In [1]: import numpy as np

In [2]: import numpy.linalg as la

In [3]: np.set_printoptions(precision=2, suppress=True, linewidth=120, floatmode="fixed")

In [4]: rd = lambda a: np.round(a, 2) + 0

In [5]: m1 = np.minimum.outer(np.arange(1, 10), np.arange(1, 10)) * -2

In [6]: print(m1)
[[ -2  -2  -2  -2  -2  -2  -2  -2  -2]
 [ -2  -4  -4  -4  -4  -4  -4  -4  -4]
 [ -2  -4  -6  -6  -6  -6  -6  -6  -6]
 [ -2  -4  -6  -8  -8  -8  -8  -8  -8]
 [ -2  -4  -6  -8 -10 -10 -10 -10 -10]
 [ -2  -4  -6  -8 -10 -12 -12 -12 -12]
 [ -2  -4  -6  -8 -10 -12 -14 -14 -14]
 [ -2  -4  -6  -8 -10 -12 -14 -16 -16]
 [ -2  -4  -6  -8 -10 -12 -14 -16 -18]]

In [7]: # equal to its transpose

In [8]: print(rd(np.abs(la.eigvals(m1)).max()))
73.32

In [9]: feats = np.load("test0.npy")

In [10]: print(rd(feats))
[[ 1.00  0.00  0.00  0.00  0.00  0.00  0.00  0.00  0.00  0.00]
 [ 0.00  1.00  0.00  0.00  0.00  0.00  0.00  0.00  0.00  0.00]
 [ 0.00  0.00  1.00  0.00  0.00  0.00  0.00  0.00  0.00  0.00]
 [ 0.00  0.00  0.00  1.00  0.00  0.00  0.00  0.00  0.00  0.00]
 [ 0.00  0.00  0.00  0.00  1.00  0.00  0.00  0.00  0.00  0.00]
 [ 0.00  0.00  0.00  0.00  0.00  0.81  0.00  0.59  0.00  0.00]
 [ 0.00  0.00  0.00  0.00  0.00  0.00  1.00  0.00  0.00  0.00]
 [ 0.00  0.00  0.00  0.00  0.00 -0.59  0.00  0.81  0.00  0.00]
 [ 0.00  0.00  0.00  0.00  0.00  0.00  0.00  0.00  1.00  0.00]
 [ 0.00  0.00  0.00  0.00  0.00  0.00  0.00  0.00  0.00  1.00]]

In [11]: print((feats != 0).astype(int))
[[1 0 0 0 0 0 0 0 0 0]
 [0 1 0 0 0 0 0 0 0 0]
 [0 0 1 0 0 0 0 0 0 0]
 [0 0 0 1 0 0 0 0 0 0]
 [0 0 0 0 1 0 0 0 0 0]
 [0 0 0 0 0 1 0 1 0 0]
 [0 0 0 0 0 0 1 0 0 0]
 [0 0 0 0 0 1 0 1 0 0]
 [0 0 0 0 0 0 0 0 1 0]
 [0 0 0 0 0 0 0 0 0 1]]

In [12]: print((la.matrix_power((feats != 0) + (feats.T != 0) + np.eye(10), 10) > 0).astype(int))
[[1 0 0 0 0 0 0 0 0 0]
 [0 1 0 0 0 0 0 0 0 0]
 [0 0 1 0 0 0 0 0 0 0]
 [0 0 0 1 0 0 0 0 0 0]
 [0 0 0 0 1 0 0 0 0 0]
 [0 0 0 0 0 1 0 1 0 0]
 [0 0 0 0 0 0 1 0 0 0]
 [0 0 0 0 0 1 0 1 0 0]
 [0 0 0 0 0 0 0 0 1 0]
 [0 0 0 0 0 0 0 0 0 1]]

In [13]: print(np.flatnonzero(la.matrix_power((feats != 0) + (feats.T != 0) + np.eye(10), 10)[1]))
[1]

In [14]: print(rd(la.det(feats)))
1.0

In [15]: x0 = np.array([3, 2, 2, 1, -1, -1, 3, -3, 1, 1])

In [16]: print([p for p in range(1, 25) if np.allclose(la.matrix_power(feats, p), np.eye(10))])
[10, 20]

In [17]: print(rd(np.abs(la.eigvals(feats))))
[1.00 1.00 1.00 1.00 1.00 1.00 1.00 1.00 1.00 1.00]

In [18]: print(rd(np.sort(np.abs(np.degrees(np.angle(la.eigvals(feats)))))))
[ 0.00  0.00  0.00  0.00  0.00  0.00  0.00  0.00 36.00 36.00]
